$ ipython --no-banner

In [1]: import numpy as np

In [2]: np.set_printoptions(precision=2, suppress=True, linewidth=140)

In [3]: rnd = lambda a: np.round(a, 2) + 0

In [4]: K = np.load("mat.npy")

In [5]: K
Out[5]: 
array([[ 19,  -5,  -8, -15,  16,   7],
       [ -5,  28,  -8,  -2,   4,   5],
       [ -8,  -8,  13,  13,  -9,  -7],
       [-15,  -2,  13,  28, -22, -13],
       [ 16,   4,  -9, -22,  31,  10],
       [  7,   5,  -7, -13,  10,  10]])

In [6]: f = np.array([-3, 3, 2])

In [7]: np.cross(K[5, :3], K[3, :3])
Out[7]: array([51, 14, 61])

In [8]: np.array([np.convolve(row, f, "same") for row in K])
Out[8]: 
array([[  72,   47,   11, -109,   -3,   53],
       [ -99,   98,   38,  -34,   -7,   23],
       [   0,  -79,  -16,   92,   20,  -39],
       [ -39,  -75,  -49,  176,   29,  -83],
       [  36,   71,   47, -177,   19,   92],
       [   6,   50,   28,  -83,  -26,   50]])

In [9]: G = K.T @ K

In [10]: np.trace(G), (K ** 2).sum()
Out[10]: (np.int64(6719), np.int64(6719))

In [11]: G
Out[11]: 
array([[  980,   -42,  -604, -1242,  1252,   589],
       [  -42,   918,  -385,  -294,   322,   277],
       [ -604,  -385,   596,   958,  -912,  -516],
       [-1242,  -294,   958,  1835, -1793,  -920],
       [ 1252,   322,  -912, -1793,  1898,   891],
       [  589,   277,  -516,  -920,   891,   492]])

In [12]: np.diag(G)
Out[12]: array([ 980,  918,  596, 1835, 1898,  492])

In [13]: other = K / np.sqrt((K ** 2).mean(axis=1, keepdims=True))

In [14]: np.linalg.matrix_rank(K - K.mean(axis=1, keepdims=True))
Out[14]: np.int64(5)

In [15]: rnd(other[0])
Out[15]: array([ 1.49, -0.39, -0.63, -1.17,  1.25,  0.55])

In [16]: E = np.load("layer18.npy")

In [17]: E
Out[17]: 
array([[ 0.,  2.,  0., -1.],
       [-2.,  5.,  0., -2.],
       [-2.,  3.,  2., -2.],
       [-2.,  4.,  0., -1.]])

In [18]: other = E / np.linalg.norm(E, axis=1, keepdims=True)

In [19]: G = other @ other.T

In [20]: (G - 2 * np.eye(4)).round(6).argmax(axis=1)
Out[20]: array([1, 3, 1, 1])

In [21]: rnd(G[1])
Out[21]: array([0.93, 1.  , 0.87, 0.99])

In [22]: rnd(G)
Out[22]: 
array([[1.  , 0.93, 0.78, 0.88],
       [0.93, 1.  , 0.87, 0.99],
       [0.78, 0.87, 1.  , 0.86],
       [0.88, 0.99, 0.86, 1.  ]])

In [23]: rnd(np.linalg.norm(other, axis=1))
Out[23]: array([1., 1., 1., 1.])

In [24]: rnd(np.degrees(np.arccos(np.clip(G[1, 3], -1, 1))))
Out[24]: np.float64(9.01)
